$ ipython --no-banner

In [1]: import numpy as np

In [2]: import numpy.linalg as la

In [3]: np.set_printoptions(suppress=True, linewidth=160)

In [4]: rd = lambda a: np.round(a, 1) + 0

In [5]: M = np.load("m.npy")

In [6]: M
Out[6]: 
array([[  0.3,   0.5,  -0.8,   0.5,  -0.3,   0.3,  -1. ,   0.1,  -1.8,   1.2,  -0.5],
       [  0.1,   1.4,   0. ,   0.4,   1.6,  -0.1,   0.7,  -0.3,   0.5,  -1. ,  -1.4],
       [ -1.7,   0.1,  -0.3,   0.5,   1.8,   0.5,   1.6,  -0.8,   0.3,   0.1,   0.5],
       [  1.1,  -0.1,  -0.7,  -0.3,   1.2,   0.2,  -0.1,  -2.6,  -0.4,   0.7,  -1.3],
       [ -1.6,   1.1,  -0.3,  -0.2,  -0.3,  -0.5,  -1.1,  -1.5,  -1.6,   1.1,   0.6],
       [  1.7,   0.2,   0.4,  -0.4,  -0.9,  -0.9,   0. ,   0. ,  -1. ,   1.4,  -0.7],
       [  0. ,  -0.3,  -1. ,  -0.4,   0.6,  -1.6,  -0.3,  -1. ,   1.4,  -1.2,  -1.2],
       [  0.7,  -2.1,  -1. ,   0.2,  -0.8,  -0.5,   2.2,  -0.2,   0.4,   1.3,   1.1],
       [ -3. ,   0.6,   0.1,   0.9,  -0.6,  -0.9,   0.3,  -0.3,  -0.7,  -0.7,   1.1],
       [ -4. ,   6. ,  -8. ,  34. ,  28. ,  -2. , -36. ,  -8. ,  10. ,   4. , -16. ],
       [ -0.2,   2.2,   1.5,   0.4,  -2.4,   0.2,  -0.3,   0.8,  -0.9,   0.1,  -0.8],
       [ -2.5,  -1.5,   2.1,   0.7,   0.5,  -0.1,   1.5,  -0.4,  -0.2,  -0.3,   0.9],
       [  0.6,  -1.1,   0. ,   2.5,  -1.6,  -0.4,   0.1,   1.1,  -1.2,   0. ,  -0.4],
       [ -1.6,   0.9,  -0.5,  -0.7,   1.1,  -0.1,  -1. ,   0.1,   1.7,   0.5,  -0.6],
       [ -0.4,  -0.3,  -1.4,  -0.7,  -0.4,   0.8,  -0.8,   1.1,   0.4,   0. ,  -1.1],
       [  0.4,   0.9,   2. ,  -2.4,  -0.7,   2.2,  -1. ,  -1.4,  -0.8,  -0.1,  -0.9],
       [ -1.2,  -0.5,   0.4,  -0.2,  -0.4,   0. ,  -1.5,  -0.5,  -0.2,   1.1,  -1. ],
       [ -1.6,  -0.4,  -3.2,  -0.5,  -0.2,  -2.3,  -0.2,   0.1,   0.5,   1.7,   0.7],
       [  0.9,   1.4,   0.8,   1.7,   1.4,   0.3,   0.2,   1.5,  -0.1,   0.5,  -1.6],
       [ -1.1,  -0.5,  -0.7,  -1.2,  -0.9,  -0.8,   1.9,   2. ,   1.2,  -2.4,  -0.6]])

In [7]: rng = np.random.default_rng(73478)

In [8]: idx = rng.permutation(11)

In [9]: M2 = M[:, idx] * rng.choice([-1, 1], 11)

In [10]: M2
Out[10]: 
array([[  0.3,  -1. ,   0.5,   0.1,  -0.8,  -0.5,  -0.3,  -0.3,  -1.8,  -0.5,  -1.2],
       [ -0.1,   0.7,   0.4,  -0.3,   0. ,  -1.4,   1.6,  -0.1,   0.5,  -1.4,   1. ],
       [  0.5,   1.6,   0.5,  -0.8,  -0.3,  -0.1,   1.8,   1.7,   0.3,   0.5,  -0.1],
       [  0.2,  -0.1,  -0.3,  -2.6,  -0.7,   0.1,   1.2,  -1.1,  -0.4,  -1.3,  -0.7],
       [ -0.5,  -1.1,  -0.2,  -1.5,  -0.3,  -1.1,  -0.3,   1.6,  -1.6,   0.6,  -1.1],
       [ -0.9,   0. ,  -0.4,   0. ,   0.4,  -0.2,  -0.9,  -1.7,  -1. ,  -0.7,  -1.4],
       [ -1.6,  -0.3,  -0.4,  -1. ,  -1. ,   0.3,   0.6,  -0. ,   1.4,  -1.2,   1.2],
       [ -0.5,   2.2,   0.2,  -0.2,  -1. ,   2.1,  -0.8,  -0.7,   0.4,   1.1,  -1.3],
       [ -0.9,   0.3,   0.9,  -0.3,   0.1,  -0.6,  -0.6,   3. ,  -0.7,   1.1,   0.7],
       [ -2. , -36. ,  34. ,  -8. ,  -8. ,  -6. ,  28. ,   4. ,  10. , -16. ,  -4. ],
       [  0.2,  -0.3,   0.4,   0.8,   1.5,  -2.2,  -2.4,   0.2,  -0.9,  -0.8,  -0.1],
       [ -0.1,   1.5,   0.7,  -0.4,   2.1,   1.5,   0.5,   2.5,  -0.2,   0.9,   0.3],
       [ -0.4,   0.1,   2.5,   1.1,   0. ,   1.1,  -1.6,  -0.6,  -1.2,  -0.4,  -0. ],
       [ -0.1,  -1. ,  -0.7,   0.1,  -0.5,  -0.9,   1.1,   1.6,   1.7,  -0.6,  -0.5],
       [  0.8,  -0.8,  -0.7,   1.1,  -1.4,   0.3,  -0.4,   0.4,   0.4,  -1.1,  -0. ],
       [  2.2,  -1. ,  -2.4,  -1.4,   2. ,  -0.9,  -0.7,  -0.4,  -0.8,  -0.9,   0.1],
       [  0. ,  -1.5,  -0.2,  -0.5,   0.4,   0.5,  -0.4,   1.2,  -0.2,  -1. ,  -1.1],
       [ -2.3,  -0.2,  -0.5,   0.1,  -3.2,   0.4,  -0.2,   1.6,   0.5,   0.7,  -1.7],
       [  0.3,   0.2,   1.7,   1.5,   0.8,  -1.4,   1.4,  -0.9,  -0.1,  -1.6,  -0.5],
       [ -0.8,   1.9,  -1.2,   2. ,  -0.7,   0.5,  -0.9,   1.1,   1.2,  -0.6,   2.4]])

In [11]: Uu, _, Vh = la.svd(M.T @ M2)

In [12]: rd(la.lstsq(M, M2)[0])
Out[12]: 
array([[ 0.,  0.,  0.,  0.,  0.,  0.,  0., -1.,  0.,  0.,  0.],
       [ 0.,  0.,  0.,  0.,  0., -1.,  0.,  0.,  0.,  0.,  0.],
       [ 0.,  0.,  0.,  0.,  1.,  0.,  0.,  0.,  0.,  0.,  0.],
       [ 0.,  0.,  1.,  0.,  0.,  0.,  0.,  0.,  0.,  0.,  0.],
       [ 0.,  0.,  0.,  0.,  0.,  0.,  1.,  0.,  0.,  0.,  0.],
       [ 1.,  0.,  0.,  0.,  0.,  0.,  0.,  0.,  0.,  0.,  0.],
       [ 0.,  1.,  0.,  0.,  0.,  0.,  0.,  0.,  0.,  0.,  0.],
       [ 0.,  0.,  0.,  1.,  0.,  0.,  0.,  0.,  0.,  0.,  0.],
       [ 0.,  0.,  0.,  0.,  0.,  0.,  0.,  0.,  1.,  0.,  0.],
       [ 0.,  0.,  0.,  0.,  0.,  0.,  0.,  0.,  0.,  0., -1.],
       [ 0.,  0.,  0.,  0.,  0.,  0.,  0.,  0.,  0.,  1.,  0.]])

In [13]: idx
Out[13]: array([ 5,  6,  3,  7,  2,  1,  4,  0,  8, 10,  9])

In [14]: W = np.array([[4, -4],
    ...:     [1, 2],
    ...:     [5, 1],
    ...:     [-4, -2],
    ...:     [0, -2],
    ...:     [-5, -5],
    ...:     [1, 3],
    ...:     [-5, 4],
    ...:     [2, 1],
    ...:     [2, -5],
    ...:     [-1, 0]])

In [15]: beta = np.array([0, -3])

In [16]: act = np.maximum(M @ W + beta, 0)

In [17]: rd((act > 0).mean(axis=0))
Out[17]: array([0.4, 0.4])

In [18]: rd(act)
Out[18]: 
array([[ 0. ,  0. ],
       [ 3.3,  2.3],
       [ 0. ,  0. ],
       [15.8,  0. ],
       [ 1.3,  0. ],
       [16.6,  0. ],
       [10.6,  5.5],
       [ 2.9,  0. ],
       [ 0. , 16.7],
       [ 0. ,  0. ],
       [ 1.2,  7.6],
       [ 0. ,  8.4],
       [ 0. ,  0. ],
       [ 0. ,  1. ],
       [ 0. ,  0. ],
       [16.2,  0. ],
       [ 1.3,  0. ],
       [ 0. ,  4.1],
       [ 0. ,  0. ],
       [ 0. , 34.8]])

In [19]: C = np.array([[-2, -2], [2, 1]])

In [20]: W @ C
Out[20]: 
array([[-16, -12],
       [  2,   0],
       [ -8,  -9],
       [  4,   6],
       [ -4,  -2],
       [  0,   5],
       [  4,   1],
       [ 18,  14],
       [ -2,  -3],
       [-14,  -9],
       [  2,   2]])

In [21]: M2 = np.c_[M[:, :9] @ np.array([[6, 9, 1, 8, 6, 7, 8, 1, 9],
    ...:     [2, 6, 2, 4, 5, 3, 0, 5, 5],
    ...:     [2, 5, 1, 7, 6, 5, 1, 1, 8],
    ...:     [2, 6, 9, 8, 3, 3, 3, 5, 4],
    ...:     [1, 4, 9, 1, 7, 5, 4, 7, 3],
    ...:     [2, 4, 5, 3, 0, 2, 0, 4, 7],
    ...:     [2, 2, 6, 9, 9, 8, 8, 6, 6],
    ...:     [2, 3, 1, 7, 4, 5, 8, 2, 3],
    ...:     [2, 2, 3, 0, 7, 1, 5, 7, 1]]), np.array([2, 0, 0, 3, 0, 0, 1, 2, 0, 3, 1, 2, 1, 3, 0, 1, 1, 0, 2, 0])]

In [22]: rd(M2)
Out[22]: 
array([[  -2.9,   -0.6,   -7.5,   -4.9,  -22.3,   -9.1,  -14.3,  -14.8,   -5.5,    2. ],
       [   7.4,   19.2,   25.8,   15.1,   28.6,   18.5,   14.1,   27. ,   17.4,    0. ],
       [  -4.6,   -2.6,   31.1,    0.8,   15.9,    7.5,    2.7,   25.7,    1.2,    0. ],
       [  -0.2,    0.8,    4.9,  -16.2,   -4.7,   -4.8,  -11.6,   -1. ,   -1.2,    3. ],
       [ -18.1,  -23.6,  -19.6,  -34.3,  -35.7,  -30.4,  -43.7,  -22.3,  -29.2,    0. ],
       [   5.9,    6.9,  -16.7,   10.4,   -0.9,    6. ,    4.2,  -15.8,    7.9,    0. ],
       [  -5.8,  -14. ,   -6.4,  -25.3,   -1.4,  -13.3,   -3.2,   -0.7,  -23.9,    1. ],
       [   1.4,  -10.7,    1.8,    7.9,    4.5,    6.2,   20. ,   -1.8,   -4.3,    2. ],
       [ -18.6,  -25.2,   -4.1,  -16.4,  -19.3,  -20.6,  -27.1,   -6.9,  -27.5,    0. ],
       [  -4. ,  192. ,  354. , -150. ,  -30. , -130. , -128. ,  214. ,  -94. ,    3. ],
       [   4.2,   12.5,  -15. ,   22. ,   -2.6,    3. ,   -9. ,   -8.2,   16.7,    1. ],
       [ -10.3,  -13.8,   14.9,    5.2,    6.2,    2.7,   -6. ,    5.5,   -2. ,    2. ],
       [   4. ,    6.9,    2.6,   26.2,   -8.7,    4.7,    9.5,  -10.8,    5. ,    1. ],
       [  -7.7,  -10. ,    2. ,  -25.8,    0.8,  -13.6,   -9.7,   12.3,  -18.1,    3. ],
       [  -4.6,  -12.5,  -10.8,  -17.3,  -17.2,  -13.7,   -3.9,   -6.2,  -15.8,    0. ],
       [   0.7,    2.8,  -22.5,  -11.3,  -13.4,   -6.6,  -28. ,  -15.6,   16.8,    1. ],
       [ -12.6,  -19.5,  -17.3,  -27.8,  -27.6,  -25.2,  -28.4,  -18.5,  -22.8,    1. ],
       [ -21.8,  -44.9,  -23. ,  -49. ,  -31.6,  -36.1,  -16.6,  -17.4,  -61.1,    0. ],
       [  18.4,   42.2,   36.3,   46.6,   39.2,   36.2,   31.8,   31.7,   40.2,    2. ],
       [  -3.7,  -18.2,   -8.7,    2.5,   10.3,    4. ,   20.5,    4. ,  -12.5,    0. ]])

In [23]: la.matrix_rank(M2)
Out[23]: np.int64(10)

In [24]: rd(la.norm(M2 - M @ la.lstsq(M, M2)[0], axis=0))
Out[24]: array([0. , 0. , 0. , 0. , 0. , 0. , 0. , 0. , 0. , 3.9])

In [25]: X = np.load("a.npy")

In [26]: X
Out[26]: 
array([[131,  58, 103,  93, 151, 136,  68, 108,  89,  83,  20],
       [-60, -23, -72,  38, -15, -25,  27,  10,  71,  29,   3],
       [131,  97, 131,  97, 121, 102,  61,  50,  77,  90,  35],
       [-18, -57, -74,  -8,  42,  38,  17,  68,  60,  19, -33],
       [ 77,  13,  55,  10,  79,  79,  15,  61,   9,  17,  -5],
       [ 46,  -6,  16, -71,  32,  35, -28,  -1, -30,  -7, -38],
       [-37, -13, -15, -78, -77, -65, -55, -77, -87, -57, -15],
       [-27,   0,   3,  24, -36, -30,   0,  -9, -24, -24,  24],
       [-58, -14, -28, -67, -95, -84, -52, -87, -81, -57,  -8],
       [-86, -39, -42,  24, -85, -69,  -9,  -6, -51, -65,  31],
       [ 77,  29,  71, -50,  37,  41, -25, -11, -49,  -7, -17]])

In [27]: Uu, sig, Vh = la.svd(X)

In [28]: V = Vh[:(sig > 1e-8).sum()]

In [29]: x0 = X[1] + 2 * X[3] + rng.integers(2) * np.eye(11)[6]

In [30]: x0
Out[30]: array([ -96., -137., -220.,   22.,   69.,   51.,   61.,  146.,  191.,   67.,  -63.])

In [31]: np.allclose(V.T @ V @ x0, x0)
Out[31]: True

In [32]: rd(np.diag(V.T @ V))
Out[32]: array([0.3, 0.3, 0.5, 0.6, 0.3, 0.3, 0.1, 0.5, 0.5, 0.3, 0.2])

In [33]: rd(la.norm(x0 - V.T @ V @ x0))
Out[33]: np.float64(0.0)

In [34]: rd(V.T @ V)
Out[34]: 
array([[ 0.3,  0.2,  0.3, -0.1,  0.2,  0.2,  0. ,  0. , -0.1,  0.1, -0.1],
       [ 0.2,  0.3,  0.3,  0.1,  0. , -0.1,  0. , -0.3,  0.1,  0.2,  0.1],
       [ 0.3,  0.3,  0.5,  0.1,  0.1,  0.1,  0. , -0.1, -0.2,  0. ,  0.2],
       [-0.1,  0.1,  0.1,  0.6, -0.1, -0.1,  0.2,  0.2,  0.1,  0. ,  0.3],
       [ 0.2,  0. ,  0.1, -0.1,  0.3,  0.3,  0. ,  0.2,  0.1,  0.1, -0.1],
       [ 0.2, -0.1,  0.1, -0.1,  0.3,  0.3,  0. ,  0.3,  0. ,  0. , -0.1],
       [ 0. ,  0. ,  0. ,  0.2,  0. ,  0. ,  0.1,  0.1,  0.2,  0.1,  0.1],
       [ 0. , -0.3, -0.1,  0.2,  0.2,  0.3,  0.1,  0.5,  0. , -0.2,  0. ],
       [-0.1,  0.1, -0.2,  0.1,  0.1,  0. ,  0.2,  0. ,  0.5,  0.4, -0.1],
       [ 0.1,  0.2,  0. ,  0. ,  0.1,  0. ,  0.1, -0.2,  0.4,  0.3, -0.1],
       [-0.1,  0.1,  0.2,  0.3, -0.1, -0.1,  0.1,  0. , -0.1, -0.1,  0.2]])

In [35]: la.matrix_rank(np.vstack([X, x0]))
Out[35]: np.int64(4)

In [36]: r = la.matrix_rank(X)

In [37]: r
Out[37]: np.int64(4)

In [38]: ns = la.svd(X)[2][r:].T

In [39]: rd(ns @ ns.T)
Out[39]: 
array([[ 0.7, -0.2, -0.3,  0.1, -0.2, -0.2,  0. ,  0. ,  0.1, -0.1,  0.1],
       [-0.2,  0.7, -0.3, -0.1,  0. ,  0.1,  0. ,  0.3, -0.1, -0.2, -0.1],
       [-0.3, -0.3,  0.5, -0.1, -0.1, -0.1,  0. ,  0.1,  0.2,  0. , -0.2],
       [ 0.1, -0.1, -0.1,  0.4,  0.1,  0.1, -0.2, -0.2, -0.1,  0. , -0.3],
       [-0.2,  0. , -0.1,  0.1,  0.7, -0.3,  0. , -0.2, -0.1, -0.1,  0.1],
       [-0.2,  0.1, -0.1,  0.1, -0.3,  0.7,  0. , -0.3,  0. ,  0. ,  0.1],
       [ 0. ,  0. ,  0. , -0.2,  0. ,  0. ,  0.9, -0.1, -0.2, -0.1, -0.1],
       [ 0. ,  0.3,  0.1, -0.2, -0.2, -0.3, -0.1,  0.5,  0. ,  0.2,  0. ],
       [ 0.1, -0.1,  0.2, -0.1, -0.1,  0. , -0.2,  0. ,  0.5, -0.4,  0.1],
       [-0.1, -0.2,  0. ,  0. , -0.1,  0. , -0.1,  0.2, -0.4,  0.7,  0.1],
       [ 0.1, -0.1, -0.2, -0.3,  0.1,  0.1, -0.1,  0. ,  0.1,  0.1,  0.8]])

In [40]: [int(la.matrix_rank(np.delete(X, i, axis=0))) for i in range(11)]
Out[40]: [4, 4, 4, 4, 4, 4, 4, 4, 4, 4, 4]

In [41]: [int(la.matrix_rank(X[:i])) for i in range(1, len(X) + 1)]
Out[41]: [1, 2, 3, 4, 4, 4, 4, 4, 4, 4, 4]

In [42]: np.unique(X.round(6), axis=0).shape
Out[42]: (11, 11)

In [43]: rd(np.trace(la.pinv(X) @ X))
Out[43]: np.float64(4.0)

In [44]: rd(X @ la.pinv(X) @ X)
Out[44]: 
array([[131.,  58., 103.,  93., 151., 136.,  68., 108.,  89.,  83.,  20.],
       [-60., -23., -72.,  38., -15., -25.,  27.,  10.,  71.,  29.,   3.],
       [131.,  97., 131.,  97., 121., 102.,  61.,  50.,  77.,  90.,  35.],
       [-18., -57., -74.,  -8.,  42.,  38.,  17.,  68.,  60.,  19., -33.],
       [ 77.,  13.,  55.,  10.,  79.,  79.,  15.,  61.,   9.,  17.,  -5.],
       [ 46.,  -6.,  16., -71.,  32.,  35., -28.,  -1., -30.,  -7., -38.],
       [-37., -13., -15., -78., -77., -65., -55., -77., -87., -57., -15.],
       [-27.,   0.,   3.,  24., -36., -30.,   0.,  -9., -24., -24.,  24.],
       [-58., -14., -28., -67., -95., -84., -52., -87., -81., -57.,  -8.],
       [-86., -39., -42.,  24., -85., -69.,  -9.,  -6., -51., -65.,  31.],
       [ 77.,  29.,  71., -50.,  37.,  41., -25., -11., -49.,  -7., -17.]])
